% python3 -q
>>> import numpy as np
>>> np.set_printoptions(precision=2, suppress=True, linewidth=100)
>>> def tidy(a):
...     return np.round(a, 2) + 0
... 
>>> m1 = np.array([[-6, 4, -1, -3, -3, 3],
...     [4, -6, -1, 3, -1, -4],
...     [-1, -1, -6, 4, -1, 6],
...     [-3, 3, 4, 2, 3, -1],
...     [-3, -1, -1, 3, -2, 3],
...     [3, -4, 6, -1, 3, 6]])
>>> tidy(np.linalg.eigvalsh(m1).min())
np.float64(-12.86)
>>> [round(float(np.linalg.det(m1[:i, :i])), 2) + 0 for i in range(1, 7)]
[-6.0, 20.0, -100.0, -700.0, 256.0, 11760.0]
>>> evals, vecs = np.linalg.eigh(m1)
>>> tidy(np.linalg.eigvalsh(m1 + -2 * np.eye(6)))
array([-14.86, -12.96,  -5.85,  -2.36,   3.87,   8.15])
>>> (evals > 1e-8).sum(), (evals < -1e-8).sum()
(np.int64(2), np.int64(4))
>>> np.abs(vecs[:, -1]).round(6).argmax()
np.int64(5)
>>> tidy(evals)
array([-12.86, -10.96,  -3.85,  -0.36,   5.87,  10.15])
>>> tidy(np.abs(vecs[:, -1]))
array([0.04, 0.24, 0.34, 0.03, 0.21, 0.89])
>>> tidy(evals.sum()), np.trace(m1)
(np.float64(-12.0), np.int64(-12))
>>> tidy(vecs.T @ m1 @ vecs)
array([[-12.86,   0.  ,   0.  ,   0.  ,   0.  ,   0.  ],
       [  0.  , -10.96,   0.  ,   0.  ,   0.  ,   0.  ],
       [  0.  ,   0.  ,  -3.85,   0.  ,   0.  ,   0.  ],
       [  0.  ,   0.  ,   0.  ,  -0.36,   0.  ,   0.  ],
       [  0.  ,   0.  ,   0.  ,   0.  ,   5.87,   0.  ],
       [  0.  ,   0.  ,   0.  ,   0.  ,   0.  ,  10.15]])
>>> tidy(np.linalg.eigvalsh(m1 @ m1))
array([  0.13,  14.79,  34.5 , 103.11, 120.11, 165.36])
>>> B = m1 / np.linalg.norm(m1, axis=1, keepdims=True)
>>> cov = B @ B.T
>>> np.degrees(np.arccos(np.clip(cov[1, 5], -1, 1)))
np.float64(90.0)
>>> np.argwhere(np.triu(np.abs(cov) > 0.95, 1))
array([], shape=(0, 2), dtype=int64)
>>> (cov - 2 * np.eye(6)).round(6).argmax(axis=1)
array([4, 5, 4, 0, 2, 3])
>>> M = np.load("case9.npy")
>>> M
array([[ 0.62,  0.04,  1.71,  2.93,  1.19, -1.09],
       [-2.07, -2.19,  0.67,  0.69, -3.46, -0.99],
       [ 0.2 , -1.62, -0.05, -1.16, -1.12, -0.15],
       [ 1.2 , -1.37, -0.87,  1.28, -1.24,  2.34],
       [ 1.81,  1.89,  2.37, -4.43,  3.64, -4.6 ],
       [-0.55,  3.21,  4.09,  2.29,  2.99,  0.41],
       [-1.25, -2.99,  1.23,  0.52,  0.52,  0.04],
       [ 0.28, -1.  ,  0.38,  1.08,  0.91,  1.3 ],
       [-0.4 , -2.69, -1.57,  0.68, -1.42, -0.07]])
>>> P = M @ np.linalg.solve(M.T @ M, M.T)
>>> tidy(np.diag(P))
array([0.88, 0.87, 0.35, 0.74, 0.92, 0.8 , 0.79, 0.28, 0.37])
>>> tidy(P)
array([[ 0.88,  0.06, -0.13,  0.1 ,  0.09,  0.11, -0.06,  0.04,  0.22],
       [ 0.06,  0.87,  0.22, -0.05, -0.08,  0.04,  0.06, -0.22,  0.01],
       [-0.13,  0.22,  0.35,  0.32,  0.18, -0.09,  0.11,  0.06, -0.08],
       [ 0.1 , -0.05,  0.32,  0.74, -0.1 , -0.05, -0.12,  0.2 , -0.1 ],
       [ 0.09, -0.08,  0.18, -0.1 ,  0.92, -0.04,  0.03, -0.05, -0.11],
       [ 0.11,  0.04, -0.09, -0.05, -0.04,  0.8 ,  0.08,  0.09, -0.35],
       [-0.06,  0.06,  0.11, -0.12,  0.03,  0.08,  0.79,  0.3 ,  0.19],
       [ 0.04, -0.22,  0.06,  0.2 , -0.05,  0.09,  0.3 ,  0.28,  0.04],
       [ 0.22,  0.01, -0.08, -0.1 , -0.11, -0.35,  0.19,  0.04,  0.37]])
>>> tidy(np.trace(P))
np.float64(6.0)
>>> np.allclose(P @ P, P)
True
>>> tidy(np.linalg.eigvalsh(P))
array([0., 0., 0., 1., 1., 1., 1., 1., 1.])
